$ ipython --no-banner

In [1]: import numpy as np

In [2]: from numpy import linalg as LA

In [3]: np.set_printoptions(precision=3, suppress=True, linewidth=140)

In [4]: J = np.load("out5.npy")

In [5]: J
Out[5]: 
array([[ 14.853,  -9.914,  -2.08 ,   3.554,   8.01 ],
       [-12.508,  12.736,  -1.638,   2.391,  -8.54 ],
       [ 14.862,  -5.537,  -5.469,   8.936,   6.222],
       [ 12.362, -12.813,   1.793,  -2.64 ,   8.533],
       [-13.23 ,   1.466,   7.544, -12.204,  -4.122],
       [ -1.736,  11.887,  -8.047,  12.751,  -5.325],
       [  1.781,  10.058,  -8.94 ,  14.23 ,  -3.64 ],
       [-13.144,   1.311,   7.607, -12.303,  -4.035],
       [-14.466,   4.201,   6.241, -10.155,  -5.57 ],
       [-12.218,  12.884,  -1.943,   2.881,  -8.524],
       [ 13.244,  -1.492,  -7.533,  12.187,   4.136],
       [ -9.796,  13.521,  -4.023,   6.226,  -8.14 ]])

In [6]: out = J / LA.norm(J, axis=1, keepdims=True)

In [7]: cov = out @ out.T

In [8]: np.argwhere(np.triu(np.abs(cov) > 0.95, 1))
Out[8]: 
array([[ 1,  3],
       [ 1,  9],
       [ 1, 11],
       [ 2,  4],
       [ 2,  8],
       [ 2, 10],
       [ 3,  9],
       [ 3, 11],
       [ 4,  7],
       [ 4,  8],
       [ 4, 10],
       [ 5,  6],
       [ 7,  8],
       [ 7, 10],
       [ 8, 10],
       [ 9, 11]])

In [9]: (cov - 2 * np.eye(12)).round(6).argmax(axis=1)
Out[9]: array([ 2,  9, 10,  0,  7,  6,  5,  4,  4,  1,  2,  9])

In [10]: (np.abs(cov) > 0.9).astype(int)
Out[10]: 
array([[1, 1, 1, 1, 0, 0, 0, 0, 0, 1, 0, 0],
       [1, 1, 0, 1, 0, 0, 0, 0, 0, 1, 0, 1],
       [1, 0, 1, 0, 1, 0, 0, 1, 1, 0, 1, 0],
       [1, 1, 0, 1, 0, 0, 0, 0, 0, 1, 0, 1],
       [0, 0, 1, 0, 1, 0, 0, 1, 1, 0, 1, 0],
       [0, 0, 0, 0, 0, 1, 1, 0, 0, 0, 0, 0],
       [0, 0, 0, 0, 0, 1, 1, 0, 0, 0, 0, 0],
       [0, 0, 1, 0, 1, 0, 0, 1, 1, 0, 1, 0],
       [0, 0, 1, 0, 1, 0, 0, 1, 1, 0, 1, 0],
       [1, 1, 0, 1, 0, 0, 0, 0, 0, 1, 0, 1],
       [0, 0, 1, 0, 1, 0, 0, 1, 1, 0, 1, 0],
       [0, 1, 0, 1, 0, 0, 0, 0, 0, 1, 0, 1]])

In [11]: arr = np.load("run0.npy")

In [12]: arr
Out[12]: 
array([[0, 0, 1, 2, 0],
       [0, 0, 0, 0, 0],
       [2, 0, 1, 1, 0],
       [0, 0, 0, 2, 0],
       [0, 2, 0, 0, 2]])

In [13]: round(float(LA.det(arr)), 3)
Out[13]: 0.0

In [14]: np.round(arr @ LA.pinv(arr) @ arr, 3) + 0
Out[14]: 
array([[0., 0., 1., 2., 0.],
       [0., 0., 0., 0., 0.],
       [2., 0., 1., 1., 0.],
       [0., 0., 0., 2., 0.],
       [0., 2., 0., 0., 2.]])

In [15]: np.unique(arr.round(6), axis=0).shape
Out[15]: (5, 5)

In [16]: f = np.array([1, 1, 5])

In [17]: rng = np.random.default_rng(635822)

In [18]: m1 = np.outer(rng.normal(size=24), f) + 0.1 * rng.normal(size=(24, 3))

In [19]: m1
Out[19]: 
array([[-0.924, -1.103, -4.775],
       [ 0.276,  0.388,  2.024],
       [ 0.17 ,  0.234,  0.795],
       [ 0.743,  0.617,  3.394],
       [ 0.082,  0.103,  1.122],
       [ 0.471,  0.5  ,  2.304],
       [-0.263, -0.422, -1.542],
       [-0.134,  0.019, -0.96 ],
       [ 0.629,  0.512,  2.89 ],
       [-0.252, -0.057, -0.897],
       [ 0.221,  0.05 ,  0.052],
       [ 0.979,  1.207,  5.436],
       [-0.646, -0.575, -2.984],
       [ 0.728,  0.468,  2.626],
       [-1.585, -1.639, -8.046],
       [ 1.195,  1.016,  5.954],
       [-0.954, -0.903, -4.755],
       [-1.278, -1.232, -6.438],
       [-0.829, -0.759, -4.258],
       [-0.663, -0.633, -3.357],
       [ 1.373,  1.322,  6.302],
       [-1.561, -1.693, -8.586],
       [ 0.19 ,  0.517,  1.39 ],
       [ 0.732,  0.76 ,  3.267]])

In [20]: out = np.c_[m1[:, :1] @ np.array([[-2]]), np.array([3, 0, -8, -2, 3, 5, -3, 6, 5, -4, -1, 0, -6, 2, 2, 6, 3, -8, 4, 2, 0, 8, 6, 9])]

In [21]: out
Out[21]: 
array([[ 1.849,  3.   ],
       [-0.552,  0.   ],
       [-0.34 , -8.   ],
       [-1.487, -2.   ],
       [-0.163,  3.   ],
       [-0.942,  5.   ],
       [ 0.527, -3.   ],
       [ 0.268,  6.   ],
       [-1.258,  5.   ],
       [ 0.504, -4.   ],
       [-0.442, -1.   ],
       [-1.957,  0.   ],
       [ 1.292, -6.   ],
       [-1.456,  2.   ],
       [ 3.17 ,  2.   ],
       [-2.389,  6.   ],
       [ 1.907,  3.   ],
       [ 2.557, -8.   ],
       [ 1.657,  4.   ],
       [ 1.326,  2.   ],
       [-2.747,  0.   ],
       [ 3.121,  8.   ],
       [-0.379,  6.   ],
       [-1.463,  9.   ]])

In [22]: LA.matrix_rank(out)
Out[22]: np.int64(2)

In [23]: np.round(LA.norm(out - m1 @ LA.lstsq(m1, out)[0], axis=0), 3) + 0
Out[23]: array([ 0.   , 22.757])

In [24]: np.round(LA.lstsq(m1, out[:, 0])[0], 3) + 0
Out[24]: array([-2.,  0.,  0.])

In [25]: vec = np.array([2, 3])

In [26]: target = out @ vec

In [27]: LA.solve(out.T @ out, out.T @ target)
Out[27]: array([2., 3.])

In [28]: LA.lstsq(out, target)[0]
Out[28]: array([2., 3.])

In [29]: np.round(LA.pinv(out) @ out, 3) + 0
Out[29]: 
array([[1., 0.],
       [0., 1.]])

In [30]: try:
    ...:     LA.solve(out, target)
    ...: except LA.LinAlgError as e:
    ...:     print("failed:", e)
    ...: 
failed: Last 2 dimensions of the array must be square

In [31]: target = target + 0.3 * rng.normal(size=24)

In [32]: target
Out[32]: 
array([ 12.649,  -1.324, -24.853,  -9.188,   8.434,  13.315,  -8.24 ,  18.457,  12.746, -11.628,  -3.988,  -3.873, -14.945,   3.032,
        12.576,  12.754,  12.571, -18.354,  15.565,   8.773,  -5.498,  30.109,  16.856,  23.833])

In [33]: beta, *_ = LA.lstsq(out, target)

In [34]: np.round(out.T @ (target - out @ beta), 3) + 0
Out[34]: array([0., 0.])

In [35]: round(float(LA.norm(target - out @ beta)), 3)
Out[35]: 1.289

In [36]: M = np.loadtxt("layer1.csv", delimiter=",")

In [37]: M
Out[37]: 
array([[ 0.,  0.,  3.,  0.],
       [ 0.,  0., -1., -3.],
       [-3.,  1.,  0.,  1.],
       [ 0.,  3., -1.,  0.]])

In [38]: idx = rng.permutation(4)

In [39]: out = M[:, idx] * rng.choice([-1, 1], 4)

In [40]: out
Out[40]: 
array([[-0., -0., -0., -3.],
       [-0.,  3., -0.,  1.],
       [ 3., -1., -1., -0.],
       [-0., -0., -3.,  1.]])

In [41]: U, _, vt = LA.svd(M.T @ out)

In [42]: idx
Out[42]: array([0, 3, 1, 2])

In [43]: np.round(LA.lstsq(M, out)[0], 3) + 0
Out[43]: 
array([[-1.,  0.,  0.,  0.],
       [ 0.,  0., -1.,  0.],
       [ 0.,  0.,  0., -1.],
       [ 0., -1.,  0.,  0.]])

In [44]: np.round(U @ vt, 3) + 0
Out[44]: 
array([[-1.,  0.,  0.,  0.],
       [ 0.,  0., -1.,  0.],
       [ 0.,  0.,  0., -1.],
       [ 0., -1.,  0.,  0.]])

In [45]: A = np.load("w.npy")

In [46]: A
Out[46]: 
array([[ 0,  5, -3],
       [-5,  0,  2],
       [ 3, -2,  0]])

In [47]: vec = np.array([-3, 1, 4])

In [48]: np.einsum("ij,j->i", A, vec)
Out[48]: array([ -7,  23, -11])

In [49]: LA.norm(A @ vec) <= LA.norm(A, 2) * LA.norm(vec) + 1e-9
Out[49]: np.True_

In [50]: r = LA.matrix_rank(A)

In [51]: r
Out[51]: np.int64(2)

In [52]: null = LA.svd(A)[2][r:].T

In [53]: null.shape
Out[53]: (3, 1)

In [54]: [int(LA.matrix_rank(A[:, :j + 1])) for j in range(3)]
Out[54]: [1, 2, 2]

In [55]: null[:, 0] / null[np.abs(null[:, 0]).round(6).argmax(), 0]
Out[55]: array([0.4, 0.6, 1. ])

In [56]: LA.matrix_rank(A.T @ A), LA.matrix_rank(A @ A.T)
Out[56]: (np.int64(2), np.int64(2))

In [57]: np.round(LA.eigvals(A).sum().real, 3)
Out[57]: np.float64(-0.0)

In [58]: np.round(np.poly(A), 3) + 0
Out[58]: array([ 1.,  0., 38.,  0.])

In [59]: np.einsum("ij,ji->", A, A)
Out[59]: np.int64(-76)

In [60]: np.round(LA.det(2 * A), 3), round(LA.det(A), 3)
Out[60]: (np.float64(0.0), np.float64(0.0))

In [61]: K = np.load("dump.npy")

In [62]: K
Out[62]: 
array([[ 5,  0,  0,  0,  0],
       [-3,  0,  0,  0,  0],
       [ 4,  2,  5,  0,  0],
       [ 3, -1,  1,  5,  0],
       [-5,  3,  4,  5, -3]])

In [63]: ang = np.radians(30)

In [64]: R = np.eye(5)

In [65]: R[0, 0] = R[1, 1] = np.cos(ang)

In [66]: R[0, 1], R[1, 0] = -np.sin(ang), np.sin(ang)

In [67]: R
Out[67]: 
array([[ 0.866, -0.5  ,  0.   ,  0.   ,  0.   ],
       [ 0.5  ,  0.866,  0.   ,  0.   ,  0.   ],
       [ 0.   ,  0.   ,  1.   ,  0.   ,  0.   ],
       [ 0.   ,  0.   ,  0.   ,  1.   ,  0.   ],
       [ 0.   ,  0.   ,  0.   ,  0.   ,  1.   ]])

In [68]: out = K @ R.T

In [69]: np.round(LA.svd(K, compute_uv=False), 3) + 0, np.round(LA.svd(out, compute_uv=False), 3) + 0
Out[69]: 
(array([9.89 , 8.617, 4.967, 1.5  , 0.   ]),
 array([9.89 , 8.617, 4.967, 1.5  , 0.   ]))

In [70]: np.allclose(LA.norm(K, axis=1), LA.norm(out, axis=1))
Out[70]: True

In [71]: out
Out[71]: 
array([[ 4.33 ,  2.5  ,  0.   ,  0.   ,  0.   ],
       [-2.598, -1.5  ,  0.   ,  0.   ,  0.   ],
       [ 2.464,  3.732,  5.   ,  0.   ,  0.   ],
       [ 3.098,  0.634,  1.   ,  5.   ,  0.   ],
       [-5.83 ,  0.098,  4.   ,  5.   , -3.   ]])

In [72]: X = np.load("a.npy")

In [73]: X
Out[73]: 
array([[ 2.,  3.,  0.,  0.,  2.],
       [ 0.,  4.,  3.,  2., -1.],
       [ 0.,  4., -5.,  5., -5.],
       [ 0.,  1., -5.,  5., -3.],
       [ 0.,  3., -3.,  3.,  5.]])

In [74]: np.trace(X)
Out[74]: np.float64(11.0)

In [75]: (X - X.T) / 2
Out[75]: 
array([[ 0. ,  1.5,  0. ,  0. ,  1. ],
       [-1.5,  0. , -0.5,  0.5, -2. ],
       [ 0. ,  0.5,  0. ,  5. , -1. ],
       [ 0. , -0.5, -5. ,  0. , -3. ],
       [-1. ,  2. ,  1. ,  3. ,  0. ]])

In [76]: round(float(LA.det(X)), 3)
Out[76]: -1260.0

In [77]: (X + X.T) / 2
Out[77]: 
array([[ 2. ,  1.5,  0. ,  0. ,  1. ],
       [ 1.5,  4. ,  3.5,  1.5,  1. ],
       [ 0. ,  3.5, -5. ,  0. , -4. ],
       [ 0. ,  1.5,  0. ,  5. ,  0. ],
       [ 1. ,  1. , -4. ,  0. ,  5. ]])

In [78]: assert X == X.T
---------------------------------------------------------------------------
ValueError                                Traceback (most recent call last)
Cell In[78], line 1
----> 1 assert X == X.T

ValueError: The truth value of an array with more than one element is ambiguous. Use a.any() or a.all()

In [79]: np.sort(np.abs(LA.eigvals(X)))
Out[79]: array([2.   , 4.143, 4.917, 5.561, 5.561])

In [80]: np.round(np.abs(LA.eigvals(X)).max(), 3)
Out[80]: np.float64(5.561)

In [81]: W0 = np.loadtxt("m.csv", delimiter=",")

In [82]: W0
Out[82]: 
array([[-22.013,   0.214,  -3.562,  -7.338,  -0.11 ],
       [-20.007,   0.417,  -3.126,  -6.669,  -0.222],
       [-14.29 ,   0.899,  -1.932,  -4.763,  -0.534],
       [ -9.045,   1.159,  -0.928,  -3.015,  -0.802],
       [ -7.036,   1.185,  -0.58 ,  -2.345,  -0.892],
       [ -4.759,   1.134,  -0.226,  -1.586,  -0.972],
       [ -2.306,   0.91 ,   0.07 ,  -0.769,  -0.993],
       [ -0.879,   0.589,   0.148,  -0.293,  -0.887],
       [  0.004,   0.027,   0.014,   0.001,   0.239],
       [  0.013,   0.058,   0.031,   0.004,   0.355],
       [  0.249,   0.463,   0.273,   0.083,   1.062],
       [  0.512,   0.786,   0.478,   0.171,   1.417],
       [  1.215,   1.5  ,   0.952,   0.405,   2.027],
       [  2.031,   2.219,   1.448,   0.677,   2.527],
       [ 15.905,  11.383,   8.342,   5.302,   6.528]])

In [83]: r = LA.matrix_rank(W0)

In [84]: r
Out[84]: np.int64(3)

In [85]: null = LA.svd(W0)[2][r:].T

In [86]: [int(LA.matrix_rank(W0[:, :j + 1])) for j in range(5)]
Out[86]: [1, 2, 2, 2, 3]

In [87]: np.allclose(W0 @ null, 0)
Out[87]: True

In [88]: LA.matrix_rank(W0.T @ W0), LA.matrix_rank(W0 @ W0.T)
Out[88]: (np.int64(3), np.int64(3))
